% python3 -q
>>> import numpy as np
>>> np.set_printoptions(suppress=True, linewidth=200)
>>> M = np.array([[0.2, 0.0, 0.4], [0.0, 0.0, 0.0], [0.4, 0.0, 0.8]])
>>> M
array([[0.2, 0. , 0.4],
       [0. , 0. , 0. ],
       [0.4, 0. , 0.8]])
>>> # projection: eigenvalues are 0 or 1
>>> vec = np.array([2, 4, 5])
>>> np.round(M @ vec, 1)
array([2.4, 0. , 4.8])
>>> np.round(np.linalg.eigvalsh(2 * M - np.eye(3)), 1)
array([-1., -1.,  1.])
>>> round(float((vec - M @ vec) @ (M @ vec)), 1)
-0.0
>>> evals, evecs = np.linalg.eigh(M)
>>> vec = np.array([-1, -2, 1])
>>> np.round(np.linalg.eigvalsh(M[1:, 1:]), 1)
array([0. , 0.8])
>>> np.round(evecs * np.maximum(evals, 0) @ evecs.T, 1)
array([[0.2, 0. , 0.4],
       [0. , 0. , 0. ],
       [0.4, 0. , 0.8]])
>>> round(float(vec @ M @ vec / (vec @ vec)), 1), round(evals[0], 1), evals[-1]
(0.0, np.float64(-0.0), np.float64(1.0))
>>> vec @ M @ vec
np.float64(0.2)
>>> mat = np.load("mat.npy")
>>> mat.round(1) + 0
array([[ 1.5,  3.6, -1.4, -1.5],
       [ 3.5,  9.5,  0.6,  0.4],
       [ 1.1,  2.3, -3. , -0.9],
       [ 1.5,  3.5,  0.6, -3.6],
       [-0.4, -2.2, -4. , -2.8],
       [ 0. , -1. , -5.2, -0.8],
       [-2. , -7. , -4.5, -5.5],
       [ 0.8,  1.3, -4.4, -0.1],
       [-0.8, -3.3, -6.5, -1.1],
       [ 0.5,  0.4, -3.3, -1.8],
       [ 0.8,  1.5, -1.8, -2.5],
       [ 1. ,  2.1, -2.4, -1.5],
       [ 2.3,  5.8,  2.7, -4.2],
       [ 1.6,  3.9, -2.8,  0.1],
       [ 0.9,  1.6, -4.7,  0.4],
       [ 0.3,  0. , -3.6, -1.7],
       [ 0.6,  0.7, -3.1, -1.7],
       [-0.2, -1.6, -2.5, -4. ],
       [-0.9, -3.7, -3.8, -4. ],
       [ 0.8,  1.4, -3. , -1.4],
       [ 0.9,  1.6, -0.7, -3.5],
       [ 2.4,  6.1, -1.5,  0.3]])
>>> D = np.linalg.norm(mat[:, None] - mat[None], axis=-1)
>>> np.flatnonzero(D[1] < D.mean() / 2)
array([1])
>>> D[1].round(6).argsort(kind="stable")[:4]
array([ 1, 21, 12,  0])
>>> np.linalg.matrix_rank(D ** 2)
np.int64(4)
>>> np.round(np.linalg.norm(mat - mat.mean(axis=0), axis=1), 1)
array([2.9, 9.6, 1.6, 4.4, 3.9, 3.6, 9.5, 2.5, 6.2, 1.1, 1.2, 1.1, 7.6, 3.5, 3.1, 1.6, 0.8, 3.7, 5.8, 0.6, 2.6, 5.8])
>>> D.shape
(22, 22)
>>> vec = np.array([0, -2, 2, 1])
>>> np.round(mat @ np.ones(4), 1)
array([  2.3,  14.1,  -0.5,   2.1,  -9.4,  -7. , -19. ,  -2.4, -11.7,  -4.3,  -1.9,  -0.7,   6.6,   2.8,  -1.9,  -5.1,  -3.6,  -8.3, -12.5,  -2.2,  -1.8,   7.3])
>>> np.round(mat @ np.eye(4)[3], 1)
array([-1.5,  0.4, -0.9, -3.6, -2.8, -0.8, -5.5, -0.1, -1.1, -1.8, -2.5, -1.5, -4.2,  0.1,  0.4, -1.7, -1.7, -4. , -4. , -1.4, -3.5,  0.3])
>>> np.sign((mat @ vec).round(6))
array([-1., -1., -1., -1., -1., -1., -1., -1., -1., -1., -1., -1., -1., -1., -1., -1., -1., -1., -1., -1., -1., -1.])
>>> (mat @ vec).argmax()
np.int64(6)
>>> np.linalg.norm(mat @ vec) <= np.linalg.norm(mat, 2) * np.linalg.norm(vec) + 1e-9
np.True_
>>> J = np.load("sample4.npy")
>>> J.round(1) + 0
array([[ 0.9, -0.2,  0. ,  0. ],
       [-0.2,  0.1, -0.1,  0.1],
       [ 0. , -0.1,  1. ,  0. ],
       [ 0. ,  0.1,  0. ,  1. ]])
>>> # symmetric
>>> left, s, VT = np.linalg.svd(J)
>>> evecs = VT[:(s > 1e-8).sum()]
>>> rng = np.random.default_rng(35247)
>>> vec = J[0] + 3 * J[1] + rng.integers(2) * np.eye(4)[0]
>>> vec.round(1) + 0
array([ 1.2,  0. , -0.4,  0.4])
>>> np.round(np.diag(evecs.T @ evecs), 1)
array([0.9, 0.1, 1. , 1. ])
>>> np.allclose(evecs.T @ evecs @ vec, vec)
False
>>> np.linalg.matrix_rank(np.vstack([J, vec]))
np.int64(4)
>>> np.round(evecs.T @ evecs, 1) + 0
array([[ 0.9, -0.2,  0. ,  0. ],
       [-0.2,  0.1, -0.1,  0.1],
       [ 0. , -0.1,  1. ,  0. ],
       [ 0. ,  0.1,  0. ,  1. ]])
>>> vec = np.array([2, 5, -8, -9])
>>> np.round(np.eye(4) - J, 1) + 0
array([[ 0.1,  0.2,  0. ,  0. ],
       [ 0.2,  0.9,  0.1, -0.1],
       [ 0. ,  0.1,  0. ,  0. ],
       [ 0. , -0.1,  0. ,  0. ]])
>>> np.trace(J)
np.float64(3.0)
>>> np.round(J @ vec, 1)
array([ 0.6, -0.2, -8.6, -8.3])
>>> evals, evecs = np.linalg.eigh(J)
>>> np.round(evecs @ np.diag(evals) @ evecs.T, 1) + 0
array([[ 0.9, -0.2,  0. ,  0. ],
       [-0.2,  0.1, -0.1,  0.1],
       [ 0. , -0.1,  1. ,  0. ],
       [ 0. ,  0.1,  0. ,  1. ]])
>>> np.round(evals.sum(), 1), np.trace(J)
(np.float64(3.0), np.float64(3.0))
>>> np.round(np.linalg.eigvalsh(J + -1 * np.eye(4)), 1) + 0
array([-1.,  0.,  0.,  0.])
>>> np.round(evecs.T @ J @ evecs, 1) + 0
array([[0., 0., 0., 0.],
       [0., 1., 0., 0.],
       [0., 0., 1., 0.],
       [0., 0., 0., 1.]])
>>> np.round(np.linalg.svd(J, compute_uv=False), 1) + 0
array([1., 1., 1., 0.])
>>> np.round(np.linalg.eigvalsh(J @ J), 1) + 0
array([0., 1., 1., 1.])
>>> evals.round(1) + 0
array([0., 1., 1., 1.])
>>> arr = np.loadtxt("case7.csv", delimiter=",")
>>> arr
array([[-1., -2., -1., -2.],
       [ 3.,  3.,  3.,  3.],
       [-1., -2., -1., -2.],
       [ 3.,  3.,  3.,  3.]])
>>> vec = np.array([-1, 0, 2, -1])
>>> arr * vec
array([[ 1., -0., -2.,  2.],
       [-3.,  0.,  6., -3.],
       [ 1., -0., -2.,  2.],
       [-3.,  0.,  6., -3.]])
>>> np.einsum("ij,j->i", arr, vec)
array([1., 0., 1., 0.])
>>> arr @ vec
array([1., 0., 1., 0.])
>>> np.linalg.norm(arr @ vec) <= np.linalg.norm(arr, 2) * np.linalg.norm(vec) + 1e-9
np.True_
>>> left, s, VT = np.linalg.svd(arr)
>>> evecs = VT[:(s > 1e-8).sum()]
>>> vec = arr[0] + -1 * arr[3] + rng.integers(2) * np.eye(4)[0]
>>> vec
array([-4., -5., -4., -5.])
>>> round(float(np.linalg.norm(vec - evecs.T @ evecs @ vec)), 1)
0.0
>>> np.linalg.matrix_rank(np.vstack([arr, vec]))
np.int64(2)
>>> np.round(evecs.T @ evecs, 1) + 0
array([[0.5, 0. , 0.5, 0. ],
       [0. , 0.5, 0. , 0.5],
       [0.5, 0. , 0.5, 0. ],
       [0. , 0.5, 0. , 0.5]])
>>> np.allclose(evecs.T @ evecs @ vec, vec)
True
